$ ipython --no-banner

In [1]: import numpy as np

In [2]: np.set_printoptions(precision=3, suppress=True, linewidth=160)

In [3]: X = np.loadtxt("dump.csv", delimiter=",")

In [4]: X
Out[4]: 
array([[90.503, 90.339, 19.719],
       [90.848, 90.224, 20.158],
       [91.564, 88.584, 19.93 ],
       [89.968, 89.648, 21.335],
       [89.046, 91.844, 20.636],
       [89.645, 89.419, 20.03 ],
       [90.023, 90.166, 19.316],
       [89.22 , 91.02 , 21.006],
       [88.221, 89.615, 20.329],
       [89.444, 89.72 , 20.988],
       [91.02 , 90.354, 19.291],
       [88.614, 89.274, 19.902],
       [90.356, 90.039, 20.79 ],
       [91.156, 90.233, 19.934],
       [90.355, 89.288, 19.959],
       [89.559, 90.968, 20.011],
       [87.65 , 90.178, 19.249],
       [90.285, 91.286, 18.041],
       [90.054, 87.771, 19.861],
       [90.02 , 88.564, 18.795],
       [89.978, 91.315, 20.858],
       [88.187, 89.236, 19.083],
       [90.32 , 89.111, 23.833]])

In [5]: Xc = (X - X.mean(axis=0)) / X.std(axis=0)

In [6]: Xc.std(axis=0)
Out[6]: array([1., 1., 1.])

In [7]: np.argwhere(np.abs(Xc) > 2)
Out[7]: 
array([[ 4,  1],
       [16,  0],
       [18,  1],
       [22,  2]])

In [8]: c = np.linalg.lstsq(np.delete(Xc, 0, axis=1), Xc[:, 0])[0]

In [9]: c
Out[9]: array([-0.083,  0.057])

In [10]: lab = X[:, 2] > np.median(X[:, 2])

In [11]: u = X[lab].mean(axis=0) - X[~lab].mean(axis=0)

In [12]: lab.astype(int)
Out[12]: array([0, 1, 0, 1, 1, 1, 0, 1, 1, 1, 0, 0, 1, 0, 0, 1, 0, 0, 0, 0, 1, 0, 1])

In [13]: u
Out[13]: array([-0.261,  0.66 ,  1.483])

In [14]: np.argsort(-np.abs(u).round(6), kind="stable")
Out[14]: array([2, 1, 0])

In [15]: ((X - X.mean(axis=0)) @ u > 0).astype(int)
Out[15]: array([0, 0, 0, 1, 1, 0, 0, 1, 1, 1, 0, 0, 1, 0, 0, 1, 0, 0, 0, 0, 1, 0, 1])

In [16]: np.round((((X - X.mean(axis=0)) @ u > 0) == lab).mean(), 3)
Out[16]: np.float64(0.913)

In [17]: K = np.load("data.npy")

In [18]: K
Out[18]: 
array([[ 3, -2, -2, -3],
       [ 0,  2, -1,  1],
       [-1,  3,  3,  3],
       [ 0,  2, -1,  1]])

In [19]: u, g = K[2], K[0]

In [20]: u @ g
Out[20]: np.int64(-24)

In [21]: p = (u @ g) / (u @ u) * u

In [22]: np.outer(u, g)
Out[22]: 
array([[-3,  2,  2,  3],
       [ 9, -6, -6, -9],
       [ 9, -6, -6, -9],
       [ 9, -6, -6, -9]])

In [23]: round(float(np.linalg.eigvals(K).sum().real), 3)
Out[23]: 9.0

In [24]: np.kron(np.eye(2, dtype=int), K)
Out[24]: 
array([[ 3, -2, -2, -3,  0,  0,  0,  0],
       [ 0,  2, -1,  1,  0,  0,  0,  0],
       [-1,  3,  3,  3,  0,  0,  0,  0],
       [ 0,  2, -1,  1,  0,  0,  0,  0],
       [ 0,  0,  0,  0,  3, -2, -2, -3],
       [ 0,  0,  0,  0,  0,  2, -1,  1],
       [ 0,  0,  0,  0, -1,  3,  3,  3],
       [ 0,  0,  0,  0,  0,  2, -1,  1]])

In [25]: np.unravel_index(np.abs(K).argmax(), K.shape)
Out[25]: (np.int64(0), np.int64(0))

In [26]: round(float(np.linalg.norm(K)), 3)
Out[26]: 8.124

In [27]: K.sum(axis=0)
Out[27]: array([ 2,  5, -1,  2])

In [28]: K[:, 4]
---------------------------------------------------------------------------
IndexError                                Traceback (most recent call last)
Cell In[28], line 1
----> 1 K[:, 4]

IndexError: index 4 is out of bounds for axis 1 with size 4

In [29]: K.mean(axis=0)
Out[29]: array([ 0.5 ,  1.25, -0.25,  0.5 ])

In [30]: K.shape
Out[30]: (4, 4)

In [31]: np.linalg.matrix_rank(K)
Out[31]: np.int64(3)

In [32]: np.count_nonzero(K)
Out[32]: np.int64(14)

In [33]: np.diff(K, axis=0)
Out[33]: 
array([[-3,  4,  1,  4],
       [-1,  1,  4,  2],
       [ 1, -1, -4, -2]])

In [34]: np.round(np.linalg.svd(K, compute_uv=False), 3) + 0
Out[34]: array([7.343, 3.032, 1.7  , 0.   ])

In [35]: arr = np.load("w.npy")

In [36]: arr
Out[36]: 
array([[-3.353,  3.697, -0.297],
       [ 3.412,  3.655, -0.065],
       [ 0.04 , -0.166, -4.997],
       [-0.243, -0.648,  4.952],
       [ 4.335, -1.466, -2.014],
       [ 2.782,  4.154, -0.085],
       [-4.8  ,  1.397, -0.073],
       [-2.867, -3.879,  1.317],
       [-4.312,  1.817, -1.763],
       [ 0.442, -3.696, -3.338],
       [-3.58 ,  1.203,  3.277],
       [ 1.566, -4.544,  1.38 ],
       [ 0.432, -1.361,  4.792],
       [ 3.63 , -0.987, -3.294]])

In [37]: Xc = arr - arr.mean(axis=0)

In [38]: Uu, sv, vt = np.linalg.svd(Xc, full_matrices=False)

In [39]: round(float((sv ** 2).sum() ** 2 / (sv ** 4).sum()), 3)
Out[39]: 2.851

In [40]: sv
Out[40]: array([12.302, 10.554,  9.316])

In [41]: np.linalg.matrix_rank(Xc)
Out[41]: np.int64(3)

In [42]: vt[0] * np.sign(vt[0, np.abs(vt[0]).argmax()])
Out[42]: array([ 0.788, -0.23 , -0.571])

In [43]: np.searchsorted(np.cumsum(sv ** 2) / (sv ** 2).sum(), 0.9) + 1
Out[43]: np.int64(3)

In [44]: (np.sign(Uu[:, 0]) == np.sign(Uu[0, 0])).astype(int)
Out[44]: array([1, 0, 0, 1, 0, 0, 1, 1, 1, 0, 1, 0, 1, 0])

In [45]: np.abs(vt[0]).argmax()
Out[45]: np.int64(0)

In [46]: np.abs(vt[-1])
Out[46]: array([0.587, 0.563, 0.582])

In [47]: sv ** 2 / (sv ** 2).sum()
Out[47]: array([0.433, 0.319, 0.248])

In [48]: np.round(Xc.mean(axis=0), 3) + 0
Out[48]: array([0., 0., 0.])

In [49]: feats = np.load("out6.npy")

In [50]: feats
Out[50]: 
array([[ 0,  0,  0],
       [-1,  0,  2],
       [-1, -1, -3],
       [-1,  0,  2],
       [ 0,  0,  0],
       [ 2,  1,  2],
       [ 0,  0,  0],
       [-1,  0,  2],
       [-2, -1, -1],
       [ 0,  0,  0],
       [-1,  0,  2],
       [ 2,  1,  2],
       [-1,  0,  2],
       [ 0,  0,  0],
       [-1, -1, -3],
       [-1, -1, -3],
       [ 2,  1,  2],
       [ 0,  0,  0]])

In [51]: B = np.c_[feats[:, :1] @ np.array([[-3]]), np.array([-2, -2, -2, -1, 2, 1, -1, 0, -2, 0, 1, 0, 1, 2, -1, 1, -2, -2])]

In [52]: B
Out[52]: 
array([[ 0, -2],
       [ 3, -2],
       [ 3, -2],
       [ 3, -1],
       [ 0,  2],
       [-6,  1],
       [ 0, -1],
       [ 3,  0],
       [ 6, -2],
       [ 0,  0],
       [ 3,  1],
       [-6,  0],
       [ 3,  1],
       [ 0,  2],
       [ 3, -1],
       [ 3,  1],
       [-6, -2],
       [ 0, -2]])

In [53]: np.linalg.matrix_rank(B)
Out[53]: np.int64(2)

In [54]: np.round(np.linalg.norm(B - feats @ np.linalg.lstsq(feats, B)[0], axis=0), 3) + 0
Out[54]: array([0.   , 5.828])

In [55]: np.linalg.matrix_rank(np.c_[feats, B])
Out[55]: np.int64(4)

In [56]: T = np.stack([feats, -2 * feats, feats[::-1]])

In [57]: np.linalg.norm(T, axis=(1, 2))
Out[57]: array([ 9.539, 19.079,  9.539])

In [58]: np.linalg.matrix_rank(T)
Out[58]: array([3, 3, 3])

In [59]: Q, _ = np.linalg.qr(np.array([[-0.7, 0.4, 0.8, -0.9],
    ...:     [0.5, 0.7, -0.4, -0.9],
    ...:     [0.5, 1.7, -1.0, -0.1],
    ...:     [0.7, 1.8, 1.0, 0.1]]))

In [60]: W0 = -1 * Q

In [61]: W0
Out[61]: 
array([[ 0.575,  0.758, -0.097,  0.293],
       [-0.411, -0.019,  0.132,  0.902],
       [-0.411,  0.51 ,  0.702, -0.279],
       [-0.575,  0.407, -0.693, -0.152]])

In [62]: W = np.array([[2, -2, -2, 1, -2],
    ...:     [-3, 1, 1, 0, 1],
    ...:     [0, 2, -1, 2, 1],
    ...:     [3, -3, -3, 0, 0]])

In [63]: c = np.array([-2, -1, 1, 3, 3])

In [64]: H = np.maximum(W0 @ W + c, 0)

In [65]: np.linalg.matrix_rank(H)
Out[65]: np.int64(4)

In [66]: (H > 0).mean(axis=0)
Out[66]: array([0.  , 0.25, 0.5 , 1.  , 1.  ])

In [67]: Z = np.array([[2, 2, -1], [1, 0, -1], [-1, 0, -2], [2, 2, 1], [1, 2, 0]])

In [68]: H @ Z
Out[68]: 
array([[ 9.272, 11.781,  3.381],
       [ 9.639, 13.574,  2.852],
       [13.128, 18.056, -3.513],
       [ 2.235,  9.808, -6.376]])

In [69]: W @ Z
Out[69]: 
array([[ 4,  2,  5],
       [-5, -4,  0],
       [ 8,  6,  2],
       [ 6,  6,  6]])
